$ ipython --no-banner

In [1]: import numpy as np

In [2]: np.set_printoptions(precision=1, suppress=True, linewidth=100, floatmode="fixed")

In [3]: E = np.load("a.npy")

In [4]: print(E)
[[ 2  0  0  0  0  0]
 [ 1  0  0  0  0  0]
 [ 0  0  0  0  0  0]
 [ 2 -2 -2 -3  0  0]
 [ 1  3 -2  0 -1  0]
 [ 0 -3 -3  1  3 -1]]

In [5]: left, s, VT = np.linalg.svd(E)

In [6]: print(s.round(1) + 0)
[6.0 4.4 3.3 1.8 0.0 0.0]

In [7]: M2 = left[:, :4] @ np.diag(s[:4]) @ VT[:4]

In [8]: print(M2.round(1) + 0)
[[ 2.0  0.0  0.0  0.0  0.0  0.0]
 [ 1.0  0.0  0.0  0.0  0.0  0.0]
 [ 0.0  0.0  0.0  0.0  0.0  0.0]
 [ 2.0 -2.0 -2.0 -3.0  0.0  0.0]
 [ 1.0  3.0 -2.0  0.0 -1.0  0.0]
 [ 0.0 -3.0 -3.0  1.0  3.0 -1.0]]

In [9]: print((E + E.T) / 2)
[[ 2.0  0.5  0.0  1.0  0.5  0.0]
 [ 0.5  0.0  0.0 -1.0  1.5 -1.5]
 [ 0.0  0.0  0.0 -1.0 -1.0 -1.5]
 [ 1.0 -1.0 -1.0 -3.0  0.0  0.5]
 [ 0.5  1.5 -1.0  0.0 -1.0  1.5]
 [ 0.0 -1.5 -1.5  0.5  1.5 -1.0]]

In [10]: print(round(float(np.linalg.det(E)), 1))
0.0

In [11]: print(np.round(np.abs(np.linalg.eigvals(E)).max(), 1))
3.0

In [12]: print(np.linalg.matrix_power(E, 4))
[[ 16   0   0   0   0   0]
 [  8   0   0   0   0   0]
 [  0   0   0   0   0   0]
 [-40  54  54  81   0   0]
 [ 14  -3   2   0   1   0]
 [ 22   4 -41 -40 -12   1]]

In [13]: rng = np.random.default_rng(190)

In [14]: z = rng.permutation(6)

In [15]: print(z)
[0 5 2 3 4 1]

In [16]: M2 = E[z][:, z]

In [17]: print(M2)
[[ 2  0  0  0  0  0]
 [ 0 -1 -3  1  3 -3]
 [ 0  0  0  0  0  0]
 [ 2  0 -2 -3  0 -2]
 [ 1  0 -2  0 -1  3]
 [ 1  0  0  0  0  0]]

In [18]: print(np.diag(M2))
[ 2 -1  0 -3 -1  0]

In [19]: print(round(float(np.linalg.det(M2)), 1), round(float(np.linalg.det(E[z])), 1))
0.0 0.0

In [20]: print(np.trace(M2))
-3

In [21]: print(np.linalg.lstsq(M2[:-1].T, M2[-1])[2])
4

In [22]: print(np.unique(M2.round(6), axis=0).shape)
(6, 6)

In [23]: print(np.round(M2 @ np.linalg.pinv(M2) @ M2, 1) + 0)
[[ 2.0  0.0  0.0  0.0  0.0  0.0]
 [ 0.0 -1.0 -3.0  1.0  3.0 -3.0]
 [ 0.0  0.0  0.0  0.0  0.0  0.0]
 [ 2.0  0.0 -2.0 -3.0  0.0 -2.0]
 [ 1.0  0.0 -2.0  0.0 -1.0  3.0]
 [ 1.0  0.0  0.0  0.0  0.0  0.0]]

In [24]: print(np.allclose(M2[:-1].T @ np.linalg.lstsq(M2[:-1].T, M2[-1])[0], M2[-1]))
True

In [25]: print(np.abs(np.diag(np.linalg.qr(M2)[1])) > 1e-9)
[ True  True  True  True False False]
